$ python3 -q
>>> import numpy as np
>>> import numpy.linalg as la
>>> np.set_printoptions(precision=4, suppress=True, linewidth=120, legacy="1.25")
>>> def rnd(a):
...     return np.round(a, 4) + 0
... 
>>> X = np.load("x.npy")
>>> X
array([[-1.,  1.,  0.,  0.,  0.,  0.,  0.,  0.],
       [ 0., -1.,  1.,  0.,  0.,  0.,  0.,  0.],
       [ 0.,  0., -1.,  1.,  0.,  0.,  0.,  0.],
       [ 0.,  0.,  0., -1.,  1.,  0.,  0.,  0.],
       [ 0.,  0.,  0.,  0., -1.,  1.,  0.,  0.],
       [ 0.,  0.,  0.,  0.,  0., -1.,  1.,  0.],
       [ 0.,  0.,  0.,  0.,  0.,  0., -1.,  1.],
       [ 0.,  0.,  0.,  0.,  0.,  0.,  0., -1.]])
>>> x = np.array([-3, -3, 0, 0, -2, -1, 3, -2])
>>> (X * x).sum(axis=1)
array([ 0.,  3.,  0., -2.,  1.,  4., -5.,  2.])
>>> la.norm(X @ x) <= la.norm(X, 2) * la.norm(x) + 1e-9
True
>>> X * x
array([[ 3., -3.,  0.,  0., -0., -0.,  0., -0.],
       [-0.,  3.,  0.,  0., -0., -0.,  0., -0.],
       [-0., -0., -0.,  0., -0., -0.,  0., -0.],
       [-0., -0.,  0., -0., -2., -0.,  0., -0.],
       [-0., -0.,  0.,  0.,  2., -1.,  0., -0.],
       [-0., -0.,  0.,  0., -0.,  1.,  3., -0.],
       [-0., -0.,  0.,  0., -0., -0., -3., -2.],
       [-0., -0.,  0.,  0., -0., -0.,  0.,  2.]])
>>> W1 = np.array([[3, 0], [1, 0], [1, 1], [1, 0], [3, 2], [2, 3], [3, 1], [3, 3]])
>>> coef = np.array([-1, -2])
>>> H = np.maximum(X @ W1 + coef, 0)
>>> H
array([[0., 0.],
       [0., 0.],
       [0., 0.],
       [1., 0.],
       [0., 0.],
       [0., 0.],
       [0., 0.],
       [0., 0.]])
>>> la.matrix_rank(H)
1
>>> C = np.array([[-1, -1], [-5, 3]])
>>> (H @ C).round(6).argmax(axis=1)
array([0, 0, 0, 0, 0, 0, 0, 0])
>>> H @ C
array([[ 0.,  0.],
       [ 0.,  0.],
       [ 0.,  0.],
       [-1., -1.],
       [ 0.,  0.],
       [ 0.,  0.],
       [ 0.,  0.],
       [ 0.,  0.]])
>>> np.unravel_index(np.abs(X).argmax(), X.shape)
(0, 0)
>>> rnd(la.norm(X))
3.873
>>> np.diff(X, axis=0)
array([[ 1., -2.,  1.,  0.,  0.,  0.,  0.,  0.],
       [ 0.,  1., -2.,  1.,  0.,  0.,  0.,  0.],
       [ 0.,  0.,  1., -2.,  1.,  0.,  0.,  0.],
       [ 0.,  0.,  0.,  1., -2.,  1.,  0.,  0.],
       [ 0.,  0.,  0.,  0.,  1., -2.,  1.,  0.],
       [ 0.,  0.,  0.,  0.,  0.,  1., -2.,  1.],
       [ 0.,  0.,  0.,  0.,  0.,  0.,  1., -2.]])
>>> np.abs(X).max()
1.0
>>> rnd(la.svd(X, compute_uv=False))
array([1.9659, 1.8649, 1.7004, 1.478 , 1.2053, 0.8915, 0.5473, 0.1845])
>>> J = np.load("dump.npy")
>>> J
array([[-3, -3, -1, -2,  2],
       [ 0, -3, -3,  0, -1],
       [ 0,  0, -3,  0,  0],
       [ 0,  0,  0,  1,  0],
       [ 0,  0,  0,  0, -1]])
>>> # triangular
>>> rng = np.random.default_rng(35)
>>> z = rng.permutation(5)
>>> z
array([1, 2, 0, 3, 4])
>>> A2 = J[z][:, z]
>>> rnd(np.sort(np.abs(la.eigvals(A2))))
array([1., 1., 3., 3., 3.])
>>> rnd(la.det(A2)), rnd(la.det(J[z]))
(27.0, 27.0)
>>> np.trace(A2)
-9
>>> K = np.load("test12.npy")
>>> K
array([[-3,  0,  0,  0,  0],
       [ 0,  0, -7,  7,  0],
       [-2, -5,  0,  9,  0],
       [ 0,  0,  3,  0,  0],
       [ 0,  0,  7,  1,  0]])
>>> r = la.matrix_rank(K)
>>> r
4
>>> N = la.svd(K)[2][r:].T
>>> [int(la.matrix_rank(np.delete(K, i, axis=0))) for i in range(5)]
[3, 4, 3, 4, 4]
>>> N.shape
(5, 1)
>>> la.matrix_rank(K.T @ K), la.matrix_rank(K @ K.T)
(4, 4)
>>> np.allclose(K @ N, 0)
True
>>> [int(la.matrix_rank(K[:, :j + 1])) for j in range(5)]
[1, 2, 3, 4, 4]
>>> left, s, vt = la.svd(K)
>>> evecs = vt[:(s > 1e-8).sum()]
>>> x = K[4] + 5 * K[2] + rng.integers(2) * np.eye(5)[4]
>>> x
array([-10., -25.,   7.,  46.,   1.])
>>> la.matrix_rank(np.vstack([K, x]))
5
>>> rnd(np.diag(evecs.T @ evecs))
array([1., 1., 1., 1., 0.])
>>> rnd(evecs.T @ evecs)
array([[1., 0., 0., 0., 0.],
       [0., 1., 0., 0., 0.],
       [0., 0., 1., 0., 0.],
       [0., 0., 0., 1., 0.],
       [0., 0., 0., 0., 0.]])
>>> np.abs(np.diag(la.qr(K)[1])) > 1e-9
array([ True,  True,  True,  True, False])
>>> rnd(K @ la.pinv(K) @ K)
array([[-3.,  0.,  0.,  0.,  0.],
       [ 0.,  0., -7.,  7.,  0.],
       [-2., -5.,  0.,  9.,  0.],
       [ 0.,  0.,  3.,  0.,  0.],
       [ 0.,  0.,  7.,  1.,  0.]])
>>> la.lstsq(K[:-1].T, K[-1])[2]
4
>>> E = np.array([[1, -1, 1, -1], [1, 0, 0, 0], [1, 1, 1, 1]])
>>> # columns 1 and 3 are equal
>>> x = np.array([2, 2, 0, 1])
>>> a = np.maximum(E @ x, 0)
>>> E.T @ a
array([7, 5, 5, 5])
>>> np.flatnonzero(a > 1e-9)
array([1, 2])
>>> A2 = E[0, 0] * E[1:] - np.outer(E[1:, 0], E[0])
>>> A2
array([[ 0,  1, -1,  1],
       [ 0,  2,  0,  2]])
>>> E[:, 0] / E[0, 0]
array([1., 1., 1.])
>>> gram = A2.T @ A2
>>> (A2 @ A2.T).shape
(2, 2)
>>> rnd(la.svd(A2, compute_uv=False) ** 2)
array([10.217,  0.783])
>>> f = np.array([0, 0])
>>> np.polyval(f, E[2])
array([0, 0, 0, 0])
>>> np.array([np.convolve(row, f, "same") for row in E])
array([[0, 0, 0, 0],
       [0, 0, 0, 0],
       [0, 0, 0, 0]])
>>> A2 = E / la.norm(E, axis=1, keepdims=True)
>>> gram = A2 @ A2.T
>>> np.argwhere(np.triu(np.abs(gram) > 0.95, 1))
array([], shape=(0, 2), dtype=int64)
>>> gram[1]
array([0.5, 1. , 0.5])
>>> (gram - 2 * np.eye(3)).round(6).argmax(axis=1)
array([1, 0, 1])
>>> arr = np.loadtxt("sample5.csv", delimiter=",")
>>> arr
array([[ 14.7382,  -5.5685, -12.3168,  -0.271 ],
       [-15.6534,  -9.1311,   5.3408,  -6.5629],
       [  1.6915,  18.8636,  -0.4835,  -6.4086],
       [-14.6791, -10.5182,  -3.2161,  -7.9718],
       [  9.0319,  16.0575,   5.6042,   5.4014],
       [-19.2165,  -0.8846,  -5.1824,   1.7572],
       [ -1.8645,   6.6538,  17.8086,  -5.925 ],
       [ 15.1534,  -2.1907, -10.7561,  -7.0626],
       [ 12.0134,   0.3966,   0.3508, -15.9812],
       [-15.1584,  11.403 ,   0.5695,   6.3144],
       [ 14.9206,  13.1134,  -1.4371,  -1.8299],
       [-17.8842,  -2.0273,  -5.999 ,  -6.3292],
       [ -7.168 ,  -8.1759,  11.192 ,  12.5106],
       [ 12.2546,  10.7235,  -9.5286,  -6.6361]])
>>> Xc = (arr - arr.mean(axis=0)) / arr.std(axis=0)
>>> np.argwhere(np.abs(Xc) > 2)
array([[ 6,  2],
       [12,  3]])
>>> rnd(Xc.std(axis=0))
array([1., 1., 1., 1.])
>>> coef = la.lstsq(np.delete(Xc, 2, axis=1), Xc[:, 2])[0]
>>> rnd(coef)
array([-0.2862,  0.1915,  0.1817])
>>> rnd(1 - np.var(Xc[:, 2] - np.delete(Xc, 2, axis=1) @ coef))
0.1393
>>> gram = np.cov(arr, rowvar=False)
>>> rnd(arr.std(axis=0))
array([13.2898,  9.5229,  8.1584,  7.049 ])
>>> rnd(gram)
array([[190.2057,  50.01  , -29.7766, -21.6753],
       [ 50.01  ,  97.6604,   8.438 ,   5.7315],
       [-29.7766,   8.438 ,  71.6794,  16.0035],
       [-21.6753,   5.7315,  16.0035,  53.5101]])
>>> np.argsort(-arr.std(axis=0).round(6), kind="stable")
array([0, 1, 2, 3])
>>> rnd(np.corrcoef(arr[:, 0], arr[:, 1])[0, 1])
0.3669
>>> left, s, vt = la.svd(arr, full_matrices=False)
>>> rnd(np.cumsum(s ** 2) / np.sum(s ** 2))
array([0.5088, 0.74  , 0.8909, 1.    ])
>>> rnd(s / s[0])
array([1.    , 0.6741, 0.5446, 0.4631])
>>> left.shape, s.shape, vt.shape
((14, 4), (4,), (4, 4))
>>> rnd(left.T @ arr @ vt.T)
array([[53.3785,  0.    ,  0.    ,  0.    ],
       [ 0.    , 35.9812,  0.    ,  0.    ],
       [ 0.    ,  0.    , 29.0675,  0.    ],
       [ 0.    ,  0.    ,  0.    , 24.7222]])
>>> rnd(np.sqrt((s ** 2).sum())), rnd(la.norm(arr))
(74.8332, 74.8332)
>>> C = arr[[8, 2]].astype(float)
>>> for _ in range(6):
...     z = la.norm(arr[:, None] - C, axis=-1).argmin(axis=1)
...     C = np.array([arr[z == j].mean(axis=0) for j in range(2)])
... 
>>> z
array([0, 1, 0, 1, 0, 1, 1, 0, 0, 1, 0, 1, 1, 0])
>>> rnd(C)
array([[ 11.4005,   7.3422,  -4.081 ,  -4.684 ],
       [-13.0892,  -1.8115,   2.9305,  -0.8867]])
>>> np.abs(C[1] - C[0]).argmax()
0
>>> m1 = np.loadtxt("m.csv", delimiter=",")
>>> m1
array([[ 1.,  1.,  1.,  1.,  1.,  1.],
       [-2.,  2., -2.,  2., -2.,  2.],
       [-3., -3., -3., -3., -3., -3.],
       [ 1.,  1.,  1.,  1.,  1.,  1.],
       [-2.,  2., -2.,  2., -2.,  2.],
       [-3., -3., -3., -3., -3., -3.]])
>>> # rows 0 and 3 are equal
>>> la.matrix_rank(m1, rtol=0.1)
2
>>> np.argsort(-la.norm(m1, axis=0).round(6), kind="stable")[:3]
array([0, 1, 2])
>>> np.abs(np.diag(la.qr(m1)[1])) > 1e-9
array([ True,  True, False, False, False, False])
>>> np.unique(m1.round(6), axis=0).shape
(3, 6)
>>> np.allclose(m1[:-1].T @ la.lstsq(m1[:-1].T, m1[-1])[0], m1[-1])
True
>>> rnd(la.norm(m1[3] - m1[5]))
9.798
>>> rnd(la.norm(m1, axis=1))
array([2.4495, 4.899 , 7.3485, 2.4495, 4.899 , 7.3485])
>>> rnd(la.norm(m1, axis=0))
array([5.2915, 5.2915, 5.2915, 5.2915, 5.2915, 5.2915])
>>> rnd(la.norm(m1[3], 1)), rnd(la.norm(m1[3], np.inf))
(6.0, 1.0)
>>> left, s, vt = la.svd(m1)
>>> np.argmax(s[:-1] / (s[1:] + 1e-6)) + 1
2
>>> rnd(s)
array([10.9545,  6.9282,  0.    ,  0.    ,  0.    ,  0.    ])
>>> A2 = left[:, :2] @ np.diag(s[:2]) @ vt[:2]
>>> la.matrix_rank(A2)
2
>>> rnd(la.norm(m1 - A2) / la.norm(m1))
0.0
>>> rnd(la.norm(m1 - A2, 2)), rnd(s[2])
(0.0, 0.0)
>>> T = np.stack([m1, 4 * m1, m1[::-1]])
>>> np.einsum("bij,cij->bc", T, T)
array([[ 168.,  672.,  -24.],
       [ 672., 2688.,  -96.],
       [ -24.,  -96.,  168.]])
>>> Q, _ = la.qr(np.array([[1.5, 0.0, 1.1, 1.0, 1.4, 1.0, -1.4, -2.1],
...     [-0.4, -0.5, 0.4, 1.4, 0.8, 0.5, 0.2, -1.0],
...     [0.1, 0.1, 1.0, 1.2, -1.6, -2.3, -0.3, 0.9],
...     [-0.2, 1.4, 0.1, 1.7, -0.7, -1.2, 0.0, -0.1],
...     [-1.6, 0.7, 1.9, -0.2, 1.1, 1.5, -1.0, 0.4],
...     [1.4, 0.3, -0.6, 0.2, 0.7, -1.0, 1.2, -2.0],
...     [-1.0, -0.4, -1.6, -1.7, 0.3, -0.7, 1.2, 1.2],
...     [0.3, -1.4, 1.9, 0.4, -1.2, -0.8, -0.6, -0.4]]))
>>> evecs, _ = la.qr(np.array([[0.5, 0.4, -0.2], [0.4, -1.0, -1.7], [-0.7, 1.2, -0.6]]))
>>> s = 10 * 0.9 ** np.arange(3)
>>> F = Q[:, :3] * s @ evecs[:3]
>>> rnd(F)
array([[ 0.5728, -5.5166, -2.1248],
       [-0.3207,  1.9393, -1.8589],
       [-1.7385, -1.2729, -1.1   ],
       [-3.3242, -2.2422,  4.1102],
       [-7.2478,  2.1484,  0.1828],
       [ 2.6927, -4.5075,  1.1126],
       [ 1.899 ,  5.135 ,  1.4019],
       [ 0.0884,  0.4068, -6.8624]])
>>> z = rng.permutation(3)
>>> A2 = F[:, z] * rng.choice([-1, 1], 3)
>>> rnd(A2)
array([[-2.1248, -0.5728,  5.5166],
       [-1.8589,  0.3207, -1.9393],
       [-1.1   ,  1.7385,  1.2729],
       [ 4.1102,  3.3242,  2.2422],
       [ 0.1828,  7.2478, -2.1484],
       [ 1.1126, -2.6927,  4.5075],
       [ 1.4019, -1.899 , -5.135 ],
       [-6.8624, -0.0884, -0.4068]])
>>> left, _, vt = la.svd(F.T @ A2)
>>> z
array([2, 0, 1])
>>> data, _ = la.qr(np.array([[1.4, -1.7, 1.4, 0.4, 1.0, 1.2, -0.3, 1.6],
...     [-1.2, 0.5, -1.1, -1.6, 1.1, 1.0, -0.1, -2.1],
...     [1.7, 0.1, -1.3, 2.0, -0.7, 0.7, 0.3, -0.1],
...     [-0.5, -0.6, 0.1, -0.1, 1.0, 1.3, 0.3, -0.3],
...     [-2.2, 0.7, 0.1, -0.6, 0.6, 0.5, -0.7, 1.3],
...     [-0.5, 0.6, -0.6, -0.3, -0.5, 1.1, 0.2, -0.8],
...     [-1.0, 1.1, 0.9, 0.4, 0.0, -0.3, -1.6, -0.7],
...     [-2.2, -0.3, 0.7, 0.2, -1.4, 1.7, 1.2, -0.3]]))
>>> rnd(data)
array([[-0.335 , -0.6313,  0.2869,  0.0769, -0.2782, -0.4523, -0.3412,  0.0518],
       [ 0.2871,  0.082 , -0.5138,  0.4178, -0.2529, -0.2922, -0.255 , -0.5079],
       [-0.4067,  0.2715, -0.3727, -0.7014, -0.253 , -0.1332, -0.2041, -0.0808],
       [ 0.1196, -0.3535, -0.2137, -0.1205, -0.5243,  0.026 ,  0.7244,  0.0099],
       [ 0.5264,  0.0464, -0.001 , -0.1017, -0.4464,  0.1807, -0.4186,  0.5508],
       [ 0.1196,  0.222 , -0.1527,  0.0333,  0.2299, -0.7534,  0.2359,  0.4857],
       [ 0.2393,  0.3961,  0.6662, -0.1689, -0.3054, -0.2771,  0.116 , -0.3605],
       [ 0.5264, -0.4332, -0.0438, -0.5226,  0.4175, -0.1209, -0.0882, -0.252 ]])
>>> T = np.stack([data, -3 * data, data[::-1]])
>>> rnd(np.einsum("bij,cij->bc", T, T))
array([[  8., -24.,   0.],
       [-24.,  72.,   0.],
       [  0.,   0.,   8.]])
>>> la.matrix_rank(T.reshape(3, -1))
2
>>> (T @ data.T).shape
(3, 8, 8)
>>> la.matrix_rank(T)
array([8, 8, 8])
>>> rnd(la.norm(T, axis=(1, 2)))
array([2.8284, 8.4853, 2.8284])
>>> left, s, vt = la.svd(K)
>>> np.argmax(s[:-1] / (s[1:] + 1e-6)) + 1
4
>>> A2 = left[:, :4] @ np.diag(s[:4]) @ vt[:4]
>>> rnd(A2)
array([[-3.,  0.,  0.,  0.,  0.],
       [ 0.,  0., -7.,  7.,  0.],
       [-2., -5.,  0.,  9.,  0.],
       [ 0.,  0.,  3.,  0.,  0.],
       [ 0.,  0.,  7.,  1.,  0.]])
>>> rnd(la.norm(K - A2, 2)), s[4]
(0.0, 0.0)
>>> la.matrix_rank(A2)
4
>>> rnd(la.norm(K - A2) / la.norm(K))
0.0
>>> rnd(np.abs(K - A2).max())
0.0
